% python3 -q
>>> import numpy as np
>>> import numpy.linalg as la
>>> np.set_printoptions(precision=2, suppress=True, linewidth=100)
>>> M = np.load("run5.npy")
>>> M
array([[  1.  ,   1.6 ,   7.98,  -1.7 ,   0.4 ],
       [  1.  ,  -1.5 ,  -7.55,  -0.6 ,  -1.3 ],
       [  0.3 ,   0.6 ,   3.01,  -1.2 ,  -0.1 ],
       [ -0.1 ,   0.3 ,   1.53,  -0.7 ,  -0.6 ],
       [ -0.2 ,  -0.5 ,  -2.55,  -0.1 ,   0.  ],
       [ -0.4 ,   0.1 ,   0.46,   0.  ,  -0.1 ],
       [ -2.1 ,  -1.3 ,  -6.37,   0.  ,   1.2 ],
       [  1.  ,  -0.7 ,  -3.55,   0.5 ,   1.4 ],
       [ -1.2 ,  -0.5 ,  -2.47,   1.7 ,  -0.9 ],
       [ -1.4 ,   1.8 ,   8.98,   0.1 ,  -0.2 ],
       [  0.8 ,  -0.4 ,  -1.94,   0.6 ,  -0.1 ],
       [ -0.6 ,   0.  ,  -0.05,   1.6 ,   0.7 ],
       [  0.3 ,  -1.  ,  -4.95,  -1.9 ,  -0.4 ],
       [ -0.5 ,  -1.  ,  -5.03,   0.4 ,   0.1 ],
       [  0.5 ,   0.4 ,   1.85,  -0.4 ,  -0.9 ],
       [  0.1 ,  -0.8 ,  -3.96,   1.  ,  -1.  ],
       [ -0.4 ,   2.8 ,  13.97,   0.9 ,   0.9 ],
       [ -0.4 ,  -0.1 ,  -0.5 ,   0.8 ,   0.1 ],
       [ -0.9 ,  -1.6 ,  -8.03,   0.2 ,   0.4 ],
       [ -0.7 ,  -1.  ,  -5.01,   0.9 ,  -3.4 ],
       [  0.5 ,   0.5 ,   2.49,  -0.8 ,   0.3 ],
       [ -1.2 ,   1.  ,   4.99,  -0.4 ,   1.4 ],
       [ -2.8 ,   0.3 ,   1.5 ,  -0.9 ,  -0.2 ],
       [  1.5 ,   0.7 ,   3.58,  -0.7 ,  -0.4 ],
       [  0.  ,  -0.2 ,  -1.05,  -1.2 ,   0.8 ],
       [ -0.8 ,  -2.4 , -12.01,  -2.3 ,  -1.3 ],
       [ -0.3 ,   0.6 ,   2.97,   0.3 ,  -0.6 ],
       [  0.2 ,   0.7 ,   3.53,   0.7 ,   0.  ],
       [ -0.8 ,  -1.2 ,  -5.99,   0.3 ,  -0.4 ],
       [ -1.4 ,   1.9 ,   9.54,   1.6 ,  -1.5 ]])
>>> Xs = (M - M.mean(axis=0)) / M.std(axis=0)
>>> np.argwhere(np.abs(Xs) > 2)
array([[16,  1],
       [16,  2],
       [19,  4],
       [22,  0],
       [25,  1],
       [25,  2],
       [25,  3]])
>>> Xs.std(axis=0)
array([1., 1., 1., 1., 1.])
>>> coef = la.lstsq(np.delete(Xs, 2, axis=1), Xs[:, 2])[0]
>>> round(float(1 - np.var(Xs[:, 2] - np.delete(Xs, 2, axis=1) @ coef)), 2)
1.0
>>> np.abs(coef).argmax()
np.int64(1)
>>> Y = np.c_[M[:, :2] @ np.array([[8, 1], [0, 1]]), np.array([-3, 0, 0, 1, -2, -3, 0, 0, 1, 2, 2, -1, -1, 1, 3, 2, -2, 1, -2, 2, 3, 0, 0, -3, -3, -2, 1, 1, -1, 1])]
>>> Y
array([[  8. ,   2.6,  -3. ],
       [  8. ,  -0.5,   0. ],
       [  2.4,   0.9,   0. ],
       [ -0.8,   0.2,   1. ],
       [ -1.6,  -0.7,  -2. ],
       [ -3.2,  -0.3,  -3. ],
       [-16.8,  -3.4,   0. ],
       [  8. ,   0.3,   0. ],
       [ -9.6,  -1.7,   1. ],
       [-11.2,   0.4,   2. ],
       [  6.4,   0.4,   2. ],
       [ -4.8,  -0.6,  -1. ],
       [  2.4,  -0.7,  -1. ],
       [ -4. ,  -1.5,   1. ],
       [  4. ,   0.9,   3. ],
       [  0.8,  -0.7,   2. ],
       [ -3.2,   2.4,  -2. ],
       [ -3.2,  -0.5,   1. ],
       [ -7.2,  -2.5,  -2. ],
       [ -5.6,  -1.7,   2. ],
       [  4. ,   1. ,   3. ],
       [ -9.6,  -0.2,   0. ],
       [-22.4,  -2.5,   0. ],
       [ 12. ,   2.2,  -3. ],
       [  0. ,  -0.2,  -3. ],
       [ -6.4,  -3.2,  -2. ],
       [ -2.4,   0.3,   1. ],
       [  1.6,   0.9,   1. ],
       [ -6.4,  -2. ,  -1. ],
       [-11.2,   0.5,   1. ]])
>>> la.matrix_rank(np.c_[M, Y])
np.int64(6)
>>> la.norm(la.qr(M)[0].T @ Y, axis=0) ** 2 / ((Y ** 2).sum(axis=0) + 1e-12)
array([1.  , 1.  , 0.22])
>>> lab = M[:, 3] > np.median(M[:, 3])
>>> f = M[lab].mean(axis=0) - M[~lab].mean(axis=0)
>>> lab.astype(int)
array([0, 0, 0, 0, 0, 0, 0, 1, 1, 1, 1, 1, 0, 1, 0, 1, 1, 1, 1, 1, 0, 0, 0, 0, 0, 0, 1, 1, 1, 1])
>>> np.round((((M - M.mean(axis=0)) @ f > 0) == lab).mean(), 2)
np.float64(0.47)
>>> np.argsort(-np.abs(f).round(6), kind="stable")
array([3, 2, 0, 4, 1])
>>> ((M - M.mean(axis=0)) @ f > 0).astype(int)
array([1, 0, 1, 1, 0, 1, 0, 0, 1, 1, 0, 1, 0, 0, 1, 0, 1, 1, 0, 0, 1, 1, 1, 1, 0, 0, 1, 1, 0, 1])
>>> f
array([-0.27,  0.13,  0.64,  1.63, -0.22])
